>>> import numpy as np
>>> from numpy import linalg as LA
>>> np.set_printoptions(precision=2, suppress=True, linewidth=140)
>>> tidy = lambda a: np.round(a, 2) + 0
>>> rng = np.random.default_rng(79627)
>>> mat = rng.normal(size=(18, 3)) + 5 * np.array([4, -8, 4])
>>> tidy(mat)
array([[ 19.99, -39.46,  20.63],
       [ 20.52, -42.32,  21.07],
       [ 19.72, -38.88,  21.19],
       [ 20.93, -41.32,  20.25],
       [ 21.09, -38.39,  20.72],
       [ 21.68, -39.13,  20.95],
       [ 19.53, -40.91,  21.55],
       [ 17.76, -39.82,  20.44],
       [ 19.99, -38.44,  20.22],
       [ 20.01, -39.05,  22.28],
       [ 19.37, -41.98,  21.05],
       [ 20.63, -38.82,  22.17],
       [ 18.04, -40.95,  19.5 ],
       [ 18.48, -39.24,  20.38],
       [ 20.26, -37.79,  21.47],
       [ 20.3 , -39.24,  18.72],
       [ 18.47, -41.7 ,  19.58],
       [ 19.11, -40.71,  19.35]])
>>> x = np.array([0, 2, -3])
>>> a = np.maximum(mat @ x, 0)
>>> np.maximum(mat @ (3 * x), 0)
array([0., 0., 0., 0., 0., 0., 0., 0., 0., 0., 0., 0., 0., 0., 0., 0., 0., 0.])
>>> np.tanh(mat @ x)
array([-1., -1., -1., -1., -1., -1., -1., -1., -1., -1., -1., -1., -1., -1., -1., -1., -1., -1.])
>>> np.flatnonzero(a > 1e-9)
array([], dtype=int64)
>>> Ac = mat - mat.mean(axis=0)
>>> Uu, sigma, Vt = LA.svd(Ac, full_matrices=False)
>>> tidy(sigma ** 2 / (sigma ** 2).sum())
array([0.57, 0.27, 0.17])
>>> (np.sign(Uu[:, 0]) == np.sign(Uu[0, 0])).astype(int)
array([1, 0, 1, 0, 1, 1, 0, 0, 1, 1, 0, 1, 0, 0, 1, 1, 0, 0])
>>> tidy(Ac.mean(axis=0))
array([0., 0., 0.])
>>> np.abs(Uu[:, 0]).argmax()
np.int64(16)
>>> cent = mat[[9, 13]].astype(float)
>>> for _ in range(5):
...     lab = LA.norm(mat[:, None] - cent, axis=-1).argmin(axis=1)
...     cent = np.array([mat[lab == j].mean(axis=0) for j in range(2)])
... 
>>> print(lab)
[0 1 0 1 0 0 1 1 0 0 1 0 1 1 0 1 1 1]
>>> tidy(cent[1] - cent[0])
array([-1.17, -2.07, -1.02])
>>> G = np.cov(mat, rowvar=False)
>>> print(tidy(np.corrcoef(mat.T)))
[[1.   0.3  0.35]
 [0.3  1.   0.25]
 [0.35 0.25 1.  ]]
>>> tidy(mat.std(axis=0))
array([1.05, 1.33, 0.93])
>>> tidy(LA.eigvalsh(G)[::-1])
array([2.24, 1.05, 0.66])
>>> P = mat @ LA.solve(mat.T @ mat, mat.T)
>>> tidy(LA.eigvalsh(P))
array([0., 0., 0., 0., 0., 0., 0., 0., 0., 0., 0., 0., 0., 0., 0., 1., 1., 1.])
>>> tidy(P @ mat[:, 2])
array([20.63, 21.07, 21.19, 20.25, 20.72, 20.95, 21.55, 20.44, 20.22, 22.28, 21.05, 22.17, 19.5 , 20.38, 21.47, 18.72, 19.58, 19.35])
>>> sigma = 3 * 0.5 ** np.arange(4)
>>> q, _ = LA.qr(np.array([[-0.7, 1.4, 0.7, -0.4],
...     [1.2, 0.3, -0.8, -1.7],
...     [-0.4, -1.6, 1.2, -0.4],
...     [-0.1, 1.4, -0.5, -1.0]]))
>>> J = rng.normal(size=(20, 4)) * sigma @ q
>>> tidy(J)
array([[-3.47, -3.01, -4.69, -1.23],
       [-0.48, -0.5 , -0.28, -0.94],
       [ 2.86,  2.39,  2.8 ,  1.28],
       [ 0.28, -2.53, -1.63, -1.26],
       [ 0.78, -1.62, -1.25,  0.3 ],
       [ 2.82,  2.39,  2.28,  0.84],
       [ 1.72,  1.54,  1.41,  0.19],
       [ 2.77,  0.62,  1.92,  0.53],
       [ 3.63,  1.3 ,  2.53,  0.13],
       [ 2.82,  2.15,  2.24,  0.69],
       [-0.32, -3.2 , -4.81, -0.37],
       [-0.15, -2.08, -2.73, -0.88],
       [-0.51,  0.52, -1.42,  0.52],
       [ 0.76, -0.85,  0.13,  0.23],
       [-1.55, -1.18, -1.27, -0.13],
       [-0.44, -0.81, -0.31,  0.18],
       [-2.25, -0.47, -0.05,  0.  ],
       [ 0.17,  0.37,  0.32, -0.46],
       [ 0.91, -0.22,  0.13, -0.38],
       [-1.41, -1.76, -1.91, -1.56]])
>>> A2 = np.c_[J[:, :3] @ np.array([[0, 4, 1], [4, 3, 0], [1, -2, 3]]), np.array([0, 1, 5, 5, 4, 4, 5, 3, 5, 5, 3, 8, 0, 3, 2, 2, 3, 1, 1, 4])]
>>> tidy(A2)
array([[-16.73, -13.54, -17.55,   0.  ],
       [ -2.27,  -2.87,  -1.32,   1.  ],
       [ 12.34,  12.99,  11.25,   5.  ],
       [-11.73,  -3.18,  -4.61,   5.  ],
       [ -7.75,   0.76,  -2.98,   4.  ],
       [ 11.83,  13.88,   9.68,   4.  ],
       [  7.57,   8.67,   5.94,   5.  ],
       [  4.39,   9.09,   8.52,   3.  ],
       [  7.75,  13.38,  11.21,   5.  ],
       [ 10.82,  13.23,   9.53,   5.  ],
       [-17.61,  -1.27, -14.76,   3.  ],
       [-11.04,  -1.36,  -8.34,   8.  ],
       [  0.66,   2.35,  -4.78,   0.  ],
       [ -3.29,   0.2 ,   1.15,   3.  ],
       [ -5.99,  -7.21,  -5.36,   2.  ],
       [ -3.54,  -3.55,  -1.38,   2.  ],
       [ -1.94, -10.33,  -2.4 ,   3.  ],
       [  1.8 ,   1.13,   1.13,   1.  ],
       [ -0.74,   2.73,   1.31,   1.  ],
       [ -8.94,  -7.09,  -7.12,   4.  ]])
>>> print(tidy(LA.lstsq(J, A2[:, 0])[0]))
[0. 4. 1. 0.]
>>> LA.matrix_rank(np.c_[J, A2])
np.int64(5)
>>> LA.matrix_rank(A2)
np.int64(4)
>>> tidy(LA.norm(A2 - J @ LA.lstsq(J, A2)[0], axis=0))
array([ 0. ,  0. ,  0. , 12.1])
>>> tidy(LA.norm(LA.qr(J)[0].T @ A2, axis=0) ** 2 / ((A2 ** 2).sum(axis=0) + 1e-12))
array([1.  , 1.  , 1.  , 0.48])
